$ python3 -q
>>> import numpy as np
>>> np.set_printoptions(precision=2, suppress=True, linewidth=160)
>>> J = np.loadtxt("data.csv", delimiter=",")
>>> J
array([[-0.17,  0.19, -0.05,  0.2 , -0.24,  0.91],
       [ 0.17, -0.56,  0.21,  0.37,  0.65,  0.25],
       [ 0.  ,  0.37, -0.71,  0.49,  0.32, -0.13],
       [ 0.35, -0.5 , -0.64, -0.4 , -0.17,  0.18],
       [ 0.23, -0.29,  0.05,  0.66, -0.62, -0.2 ],
       [ 0.87,  0.43,  0.19, -0.05,  0.05,  0.11]])
>>> u = np.array([3, 0, -1, 0, 2, -1])
>>> Y = J + np.outer(u, np.eye(6)[5])
>>> np.linalg.matrix_rank(np.linalg.inv(Y) - np.linalg.inv(J), tol=1e-8)
np.int64(1)
>>> round(float(np.linalg.det(Y) / np.linalg.det(J)), 2), np.round(1 + np.linalg.solve(J, u)[5], 2)
(3.36, np.float64(3.36))
>>> x = np.array([3, -3, 1, 3, -1, 0])
>>> 6 - np.linalg.matrix_rank(J - np.eye(6), tol=1e-8)
np.int64(1)
>>> [p for p in range(1, 25) if np.allclose(np.linalg.matrix_power(J, p), np.eye(6))]
[]
>>> np.allclose(J, J.T)
False
>>> q, R = np.linalg.qr(J)
>>> q @ R
array([[-0.17,  0.19, -0.05,  0.2 , -0.24,  0.91],
       [ 0.17, -0.56,  0.21,  0.37,  0.65,  0.25],
       [ 0.  ,  0.37, -0.71,  0.49,  0.32, -0.13],
       [ 0.35, -0.5 , -0.64, -0.4 , -0.17,  0.18],
       [ 0.23, -0.29,  0.05,  0.66, -0.62, -0.2 ],
       [ 0.87,  0.43,  0.19, -0.05,  0.05,  0.11]])
>>> print(np.allclose(R.T @ R, J.T @ J))
True
>>> print(round(np.trace(q @ q.T), 2))
6.0
>>> np.abs(np.diag(R))
array([1., 1., 1., 1., 1., 1.])
>>> print(round(abs(R[0, 0]), 2), round(np.linalg.norm(J[:, 0]), 2))
1.0 1.0
>>> np.round(q.T @ q, 2) + 0
array([[1., 0., 0., 0., 0., 0.],
       [0., 1., 0., 0., 0., 0.],
       [0., 0., 1., 0., 0., 0.],
       [0., 0., 0., 1., 0., 0.],
       [0., 0., 0., 0., 1., 0.],
       [0., 0., 0., 0., 0., 1.]])
>>> A = np.array([[3, 1, 1, 9], [1, 3, 1, 1], [1, 1, 3, 1], [9, 1, 1, 3]])
>>> P = np.triu(np.array([[7, 2, 4, 3], [3, 3, 0, 5], [9, 0, 1, 7], [8, 0, 5, 7]]), 1) + np.eye(4)
>>> Y = P @ A @ np.linalg.inv(P)
>>> print(np.poly(Y))
[   1.  -12.  -32.  368. -528.]
>>> round(float(np.linalg.det(Y)), 2)
-528.0
>>> w, vecs = np.linalg.eigh(A)
>>> np.linalg.svd(A, compute_uv=False)
array([12.47,  6.  ,  3.53,  2.  ])
>>> np.linalg.eigvalsh(A @ A)
array([  4.  ,  12.45,  36.  , 155.55])
>>> np.abs(vecs[:, -1])
array([0.69, 0.16, 0.16, 0.69])
>>> np.unique(w.round(6) + 0, return_counts=True)[1]
array([1, 1, 1, 1])
>>> np.round(w.sum(), 2), np.trace(A)
(np.float64(12.0), np.int64(12))
>>> np.abs(vecs[:, -1]).round(6).argmax()
np.int64(0)
>>> np.round(vecs.T @ vecs, 2) + 0
array([[1., 0., 0., 0.],
       [0., 1., 0., 0.],
       [0., 0., 1., 0.],
       [0., 0., 0., 1.]])
>>> rng = np.random.default_rng(552)
>>> idx = rng.permutation(4)
>>> Y = A[:, idx] * rng.choice([-1, 1], 4)
>>> print(Y)
[[-1 -1  9 -3]
 [-1 -3  1 -1]
 [-3 -1  1 -1]
 [-1 -1  3 -9]]
>>> Uu, _, Vh = np.linalg.svd(A.T @ Y)
>>> np.round(Uu @ Vh, 2) + 0
array([[ 0.,  0.,  0., -1.],
       [ 0., -1.,  0.,  0.],
       [-1.,  0.,  0.,  0.],
       [ 0.,  0.,  1.,  0.]])
>>> idx = rng.permutation(6)
>>> idx
array([2, 0, 1, 3, 4, 5])
>>> Y = J[idx][:, idx]
>>> Y
array([[-0.71,  0.  ,  0.37,  0.49,  0.32, -0.13],
       [-0.05, -0.17,  0.19,  0.2 , -0.24,  0.91],
       [ 0.21,  0.17, -0.56,  0.37,  0.65,  0.25],
       [-0.64,  0.35, -0.5 , -0.4 , -0.17,  0.18],
       [ 0.05,  0.23, -0.29,  0.66, -0.62, -0.2 ],
       [ 0.19,  0.87,  0.43, -0.05,  0.05,  0.11]])
>>> data = np.load("case0.npy")
>>> data
array([[-1, -1, -1, -1, -1, -1, -1, -1],
       [-1, -2, -2, -2, -2, -2, -2, -2],
       [-1, -2, -3, -3, -3, -3, -3, -3],
       [-1, -2, -3, -4, -4, -4, -4, -4],
       [-1, -2, -3, -4, -5, -5, -5, -5],
       [-1, -2, -3, -4, -5, -6, -6, -6],
       [-1, -2, -3, -4, -5, -6, -7, -7],
       [-1, -2, -3, -4, -5, -6, -7, -8]])
>>> Y = data / np.linalg.norm(data, axis=1, keepdims=True)
>>> C2 = Y @ Y.T
>>> print(np.linalg.norm(Y, axis=1))
[1. 1. 1. 1. 1. 1. 1. 1.]
>>> C2[0]
array([1.  , 0.98, 0.97, 0.95, 0.93, 0.91, 0.9 , 0.89])
>>> round(np.degrees(np.arccos(np.clip(C2[0, 4], -1, 1))), 2)
np.float64(21.52)
>>> x = np.array([2, 1, 3, -2, 3, 1, -3, 1])
>>> y = data @ x
>>> c, lr = np.zeros(8), 1 / np.linalg.norm(data, 2) ** 2
>>> for i in range(50):
...     c -= lr * data.T @ (data @ c - y)
...     if i % 10 == 0: print(i, round(np.linalg.norm(data @ c - y), 2))
... 
0 8.71
10 7.71
20 6.84
30 6.08
40 5.42
>>> round(float(np.linalg.cond(data)), 2)
113.5
>>> print(np.all(np.linalg.eigvalsh(data) > 0))
False
>>> M = np.array([[-1, 0, 0, 0], [0, 0, 0, 0], [0, 0, 0, 0], [0, 0, 1, 0]])
>>> W = np.array([[-4, -8, -2], [-1, -2, 3], [4, 8, 9], [-3, -8, 4]])
>>> c = np.array([1, 0, 1])
>>> hid = np.maximum(M @ W + c, 0)
>>> print(np.linalg.matrix_rank(hid))
3
>>> print((hid > 0).astype(int))
[[1 1 1]
 [1 0 1]
 [1 0 1]
 [1 1 1]]
>>> hid
array([[ 5,  8,  3],
       [ 1,  0,  1],
       [ 1,  0,  1],
       [ 5,  8, 10]])
>>> Z = np.array([[-4, -1], [-9, -6], [-4, -4]])
>>> W @ Z
array([[  96,   60],
       [  10,    1],
       [-124,  -88],
       [  68,   35]])
>>> print(round(float(np.linalg.det(2 * M)), 2), round(np.linalg.det(M), 2))
0.0 0.0
>>> np.kron(np.eye(2, dtype=int), M)
array([[-1,  0,  0,  0,  0,  0,  0,  0],
       [ 0,  0,  0,  0,  0,  0,  0,  0],
       [ 0,  0,  0,  0,  0,  0,  0,  0],
       [ 0,  0,  1,  0,  0,  0,  0,  0],
       [ 0,  0,  0,  0, -1,  0,  0,  0],
       [ 0,  0,  0,  0,  0,  0,  0,  0],
       [ 0,  0,  0,  0,  0,  0,  0,  0],
       [ 0,  0,  0,  0,  0,  0,  1,  0]])
>>> np.round(np.linalg.det(M.T), 2)
np.float64(0.0)
>>> round(np.linalg.eigvals(M).sum().real, 2)
np.float64(-1.0)
>>> np.poly(M)
array([1., 1., 0., 0., 0.])
>>> np.einsum("ij,ji->", M, M)
np.int64(1)
